$ python3 -q
>>> import numpy as np
>>> import numpy.linalg as la
>>> np.set_printoptions(suppress=True, linewidth=160)
>>> F = np.array([[0.3, 0.0, 0.1],
...     [0.2, 0.8, -0.3],
...     [1.3, -0.6, -0.2],
...     [0.5, 0.2, 0.0],
...     [1.6, 0.0, -0.1],
...     [0.0, -0.4, -0.6],
...     [0.1, -0.3, 1.1],
...     [-0.6, 0.4, 1.2],
...     [-0.6, 1.7, -0.5],
...     [-0.2, 0.5, -0.8],
...     [0.3, 0.9, 0.1],
...     [1.5, 0.8, -0.3],
...     [-1.0, 0.1, 1.0],
...     [1.2, 0.1, -1.4],
...     [0.7, 0.3, -0.2],
...     [2.5, 0.9, 0.0],
...     [-1.2, -0.1, 1.5],
...     [0.2, 1.0, -0.4],
...     [1.0, 0.1, -0.7],
...     [-0.3, -0.3, 1.5],
...     [-0.4, 1.1, 0.9],
...     [0.8, -1.6, 1.2],
...     [-0.2, -2.2, -1.5]])
>>> rng = np.random.default_rng(5037)
>>> F[:, 1] = 2 * F[:, 2] + 0.3 * rng.normal(size=23)
>>> F.round(1) + 0
array([[ 0.3, -0.3,  0.1],
       [ 0.2, -0.7, -0.3],
       [ 1.3, -0.5, -0.2],
       [ 0.5, -0.5,  0. ],
       [ 1.6, -0.1, -0.1],
       [ 0. , -1.4, -0.6],
       [ 0.1,  2.2,  1.1],
       [-0.6,  2.3,  1.2],
       [-0.6, -0.4, -0.5],
       [-0.2, -1.9, -0.8],
       [ 0.3, -0.1,  0.1],
       [ 1.5, -0.5, -0.3],
       [-1. ,  2.6,  1. ],
       [ 1.2, -2.7, -1.4],
       [ 0.7, -0.3, -0.2],
       [ 2.5,  0. ,  0. ],
       [-1.2,  2.9,  1.5],
       [ 0.2, -1. , -0.4],
       [ 1. , -1.3, -0.7],
       [-0.3,  2.7,  1.5],
       [-0.4,  1.7,  0.9],
       [ 0.8,  2.9,  1.2],
       [-0.2, -2.9, -1.5]])
>>> x = np.array([1, 4, 1])
>>> rhs = F @ x
>>> np.round(la.pinv(F) @ F, 1) + 0
array([[1., 0., 0.],
       [0., 1., 0.],
       [0., 0., 1.]])
>>> np.round(la.lstsq(F, rhs)[0], 1)
array([1., 4., 1.])
>>> rhs = rhs + 0.1 * rng.normal(size=23)
>>> rhs.round(1)
array([ -0.7,  -2.8,  -0.9,  -1.3,   1.2,  -6.1,   9.9,   9.7,  -2.4,  -8.7,   0.1,  -0.6,  10.6, -11.1,  -0.8,   2.5,  12. ,  -4.2,  -4.7,  12. ,   7. ,
        13.4, -13.2])
>>> b, *_ = la.lstsq(F, rhs)
>>> np.round(la.norm(rhs - F @ b), 1)
np.float64(0.5)
>>> b.round()
array([1., 4., 1.])
